$ python -q
>>> import numpy as np
>>> import numpy.linalg as la
>>> np.set_printoptions(suppress=True, linewidth=120)
>>> tidy = lambda a: np.round(a, 2) + 0
>>> r0 = np.array([-2, 2, 0, -3]) + 0.5
>>> M = np.eye(4) - 2 * np.outer(r0, r0) / (r0 @ r0)
>>> print(tidy(M))
[[ 0.7   0.5   0.1  -0.5 ]
 [ 0.5   0.17 -0.17  0.83]
 [ 0.1  -0.17  0.97  0.17]
 [-0.5   0.83  0.17  0.17]]
>>> evals, V = la.eig(M)
>>> print(tidy(np.sort(la.eigvals(M @ M))))
[1.+0.j 1.+0.j 1.+0.j 1.+0.j]
>>> print(tidy(evals))
[ 1. -1.  1.  1.]
>>> print(tidy(np.sort(la.eigvals(M.T))))
[-1.  1.  1.  1.]
>>> evals, V = la.eigh(M)
>>> print(tidy(V @ np.diag(evals) @ V.T))
[[ 0.7   0.5   0.1  -0.5 ]
 [ 0.5   0.17 -0.17  0.83]
 [ 0.1  -0.17  0.97  0.17]
 [-0.5   0.83  0.17  0.17]]
>>> def softmax(z):
...     e = np.exp(z - z.max(axis=-1, keepdims=True))
...     return e / e.sum(axis=-1, keepdims=True)
... 
>>> print(tidy(softmax(10 * M[2])))
[0. 0. 1. 0.]
>>> print(tidy(softmax(M[2] + 5)))
[0.19 0.15 0.46 0.21]
>>> print(tidy(softmax(M[2])))
[0.19 0.15 0.46 0.21]
>>> print(softmax(M).sum(axis=1))
[1. 1. 1. 1.]
>>> att = M @ M.T / np.sqrt(4)
>>> print(tidy(softmax(att)))
[[0.35 0.22 0.22 0.22]
 [0.22 0.35 0.22 0.22]
 [0.22 0.22 0.35 0.22]
 [0.22 0.22 0.22 0.35]]
>>> print(tidy(softmax(att + np.triu(np.full(att.shape, -np.inf), 1))))
[[1.   0.   0.   0.  ]
 [0.38 0.62 0.   0.  ]
 [0.27 0.27 0.45 0.  ]
 [0.22 0.22 0.22 0.35]]
>>> print(tidy(la.eigvalsh(M).min()))
-1.0
>>> print(np.all(la.eigvalsh(M) > 0))
False
>>> E = np.array([[4.0, 1.0, 1.0], [1.0, 4.0, 1.0], [1.0, 1.0, 4.0]])
>>> print(E)
[[4. 1. 1.]
 [1. 4. 1.]
 [1. 1. 4.]]
>>> x0 = np.array([8, -3, 8])
>>> y = E @ x0
>>> print(y)
[37.  4. 37.]
>>> print(tidy(la.solve(E, y + E[:, 0])))
[ 9. -3.  8.]
>>> print(tidy(la.solve(E, -1 * y)))
[-8.  3. -8.]
>>> print(tidy(la.solve(E.T, E[1])))
[0. 1. 0.]
>>> print((E @ E)[0])
[18.  9.  9.]
>>> print(np.sort(np.abs(np.fft.fft(E[0]))), tidy(np.sort(la.svd(E, compute_uv=False))))
[3. 3. 6.] [3. 3. 6.]
>>> print(E @ np.ones(3))
[6. 6. 6.]
>>> print(np.allclose(E @ E.T, E.T @ E))
True
>>> print(np.fft.fft(E[0]))
[6.+0.j 3.+0.j 3.+0.j]
>>> K = np.array([[1, 4, 1, 4], [0, 0, 0, 0], [1, 4, 1, 4], [0, 0, 0, 0]])
>>> U, s, Vh = la.svd(K)
>>> V = Vh[:(s > 1e-8).sum()]
>>> rng = np.random.default_rng(21177)
>>> x0 = K[0] + -3 * K[3] + rng.integers(2) * np.eye(4)[3]
>>> print(x0)
[1. 4. 1. 5.]
>>> print(la.matrix_rank(np.vstack([K, x0])))
2
>>> print(tidy(np.diag(V.T @ V)))
[0.03 0.47 0.03 0.47]
>>> print(tidy(V.T @ V))
[[0.03 0.12 0.03 0.12]
 [0.12 0.47 0.12 0.47]
 [0.03 0.12 0.03 0.12]
 [0.12 0.47 0.12 0.47]]
>>> U, s, Vh = la.svd(K)
>>> print(np.argmax(s[:-1] / (s[1:] + 1e-6)) + 1)
1
>>> M2 = U[:, :1] @ np.diag(s[:1]) @ Vh[:1]
>>> print(tidy(M2))
[[1. 4. 1. 4.]
 [0. 0. 0. 0.]
 [1. 4. 1. 4.]
 [0. 0. 0. 0.]]
>>> print(tidy(la.norm(K - M2, 2)), tidy(s[1]))
0.0 0.0
>>> print(la.matrix_rank(M2))
1
>>> print(tidy(la.norm(K - M2) / la.norm(K)))
0.0
>>> M2 = np.array([[0, 2], [3, 1], [0, 2], [4, 0]])
>>> print(la.matrix_rank(K @ M2))
1
>>> print(np.einsum("ik,kj->ij", K, M2))
[[28  8]
 [ 0  0]
 [28  8]
 [ 0  0]]
>>> arr = np.load("a.npy")
>>> print(arr)
[[6. 2. 2.]
 [2. 9. 4.]
 [2. 4. 9.]]
>>> U, s, Vh = la.svd(arr, full_matrices=False)
>>> print(np.abs(U[:, 0]).round(6).argmax())
1
>>> print(U.shape, s.shape, Vh.shape)
(3, 3) (3,) (3, 3)
>>> print(np.allclose(U * s @ Vh, arr))
True
>>> print((s > 1e-8).sum())
3
>>> print(tidy(U.T @ arr @ Vh.T))
[[14.  0.  0.]
 [ 0.  5.  0.]
 [ 0.  0.  5.]]
>>> labels = rng.permutation(3)
>>> print(labels)
[1 2 0]
>>> M2 = arr[labels][:, labels]
>>> print(np.allclose(M2, arr))
False
>>> print(M2)
[[9. 4. 2.]
 [4. 9. 2.]
 [2. 2. 6.]]
>>> print(np.diag(M2))
[9. 9. 6.]
>>> print(tidy(np.sort(np.abs(la.eigvals(M2)))))
[ 5.  5. 14.]
>>> print(np.trace(M2))
24.0
>>> print(tidy(la.det(M2)), tidy(la.det(arr[labels])))
350.0 350.0
>>> q, V = la.qr(arr[:, :1])[0], la.qr(arr[:, 1:])[0]
>>> s = la.svd(q.T @ V, compute_uv=False)
>>> print(tidy(la.norm(q @ q.T - V @ V.T, 2)))
1.0
>>> print((s > 0.9).sum())
0
